>>> import numpy as np
>>> from numpy import linalg as LA
>>> np.set_printoptions(suppress=True, linewidth=100)
>>> M = 0.2 ** np.abs(np.subtract.outer(np.arange(9), np.arange(9)))
>>> M.round(3) + 0
array([[1.   , 0.2  , 0.04 , 0.008, 0.002, 0.   , 0.   , 0.   , 0.   ],
       [0.2  , 1.   , 0.2  , 0.04 , 0.008, 0.002, 0.   , 0.   , 0.   ],
       [0.04 , 0.2  , 1.   , 0.2  , 0.04 , 0.008, 0.002, 0.   , 0.   ],
       [0.008, 0.04 , 0.2  , 1.   , 0.2  , 0.04 , 0.008, 0.002, 0.   ],
       [0.002, 0.008, 0.04 , 0.2  , 1.   , 0.2  , 0.04 , 0.008, 0.002],
       [0.   , 0.002, 0.008, 0.04 , 0.2  , 1.   , 0.2  , 0.04 , 0.008],
       [0.   , 0.   , 0.002, 0.008, 0.04 , 0.2  , 1.   , 0.2  , 0.04 ],
       [0.   , 0.   , 0.   , 0.002, 0.008, 0.04 , 0.2  , 1.   , 0.2  ],
       [0.   , 0.   , 0.   , 0.   , 0.002, 0.008, 0.04 , 0.2  , 1.   ]])
>>> w, vecs = LA.eigh(M)
>>> x0 = np.array([-3, 0, 3, 3, 2, 3, 3, -2, 3])
>>> np.round(vecs * np.maximum(w, 0) @ vecs.T, 3) + 0
array([[1.   , 0.2  , 0.04 , 0.008, 0.002, 0.   , 0.   , 0.   , 0.   ],
       [0.2  , 1.   , 0.2  , 0.04 , 0.008, 0.002, 0.   , 0.   , 0.   ],
       [0.04 , 0.2  , 1.   , 0.2  , 0.04 , 0.008, 0.002, 0.   , 0.   ],
       [0.008, 0.04 , 0.2  , 1.   , 0.2  , 0.04 , 0.008, 0.002, 0.   ],
       [0.002, 0.008, 0.04 , 0.2  , 1.   , 0.2  , 0.04 , 0.008, 0.002],
       [0.   , 0.002, 0.008, 0.04 , 0.2  , 1.   , 0.2  , 0.04 , 0.008],
       [0.   , 0.   , 0.002, 0.008, 0.04 , 0.2  , 1.   , 0.2  , 0.04 ],
       [0.   , 0.   , 0.   , 0.002, 0.008, 0.04 , 0.2  , 1.   , 0.2  ],
       [0.   , 0.   , 0.   , 0.   , 0.002, 0.008, 0.04 , 0.2  , 1.   ]])
>>> round(np.abs(M).sum(axis=1).max(), 3), np.round(np.abs(w).max(), 3)
(np.float64(1.499), np.float64(1.459))
>>> np.round(vecs * np.sqrt(w) @ vecs.T, 3) + 0
array([[0.995, 0.1  , 0.015, 0.003, 0.   , 0.   , 0.   , 0.   , 0.   ],
       [0.1  , 0.99 , 0.099, 0.015, 0.002, 0.   , 0.   , 0.   , 0.   ],
       [0.015, 0.099, 0.99 , 0.099, 0.015, 0.002, 0.   , 0.   , 0.   ],
       [0.003, 0.015, 0.099, 0.99 , 0.099, 0.015, 0.002, 0.   , 0.   ],
       [0.   , 0.002, 0.015, 0.099, 0.99 , 0.099, 0.015, 0.002, 0.   ],
       [0.   , 0.   , 0.002, 0.015, 0.099, 0.99 , 0.099, 0.015, 0.003],
       [0.   , 0.   , 0.   , 0.002, 0.015, 0.099, 0.99 , 0.099, 0.015],
       [0.   , 0.   , 0.   , 0.   , 0.002, 0.015, 0.099, 0.99 , 0.1  ],
       [0.   , 0.   , 0.   , 0.   , 0.   , 0.003, 0.015, 0.1  , 0.995]])
>>> Lm = LA.cholesky(M)
>>> round(np.prod(np.diag(Lm)) ** 2, 3), round(LA.det(M), 3)
(np.float64(0.721), np.float64(0.721))
>>> Lm.round(3) + 0
array([[1.   , 0.   , 0.   , 0.   , 0.   , 0.   , 0.   , 0.   , 0.   ],
       [0.2  , 0.98 , 0.   , 0.   , 0.   , 0.   , 0.   , 0.   , 0.   ],
       [0.04 , 0.196, 0.98 , 0.   , 0.   , 0.   , 0.   , 0.   , 0.   ],
       [0.008, 0.039, 0.196, 0.98 , 0.   , 0.   , 0.   , 0.   , 0.   ],
       [0.002, 0.008, 0.039, 0.196, 0.98 , 0.   , 0.   , 0.   , 0.   ],
       [0.   , 0.002, 0.008, 0.039, 0.196, 0.98 , 0.   , 0.   , 0.   ],
       [0.   , 0.   , 0.002, 0.008, 0.039, 0.196, 0.98 , 0.   , 0.   ],
       [0.   , 0.   , 0.   , 0.002, 0.008, 0.039, 0.196, 0.98 , 0.   ],
       [0.   , 0.   , 0.   , 0.   , 0.002, 0.008, 0.039, 0.196, 0.98 ]])
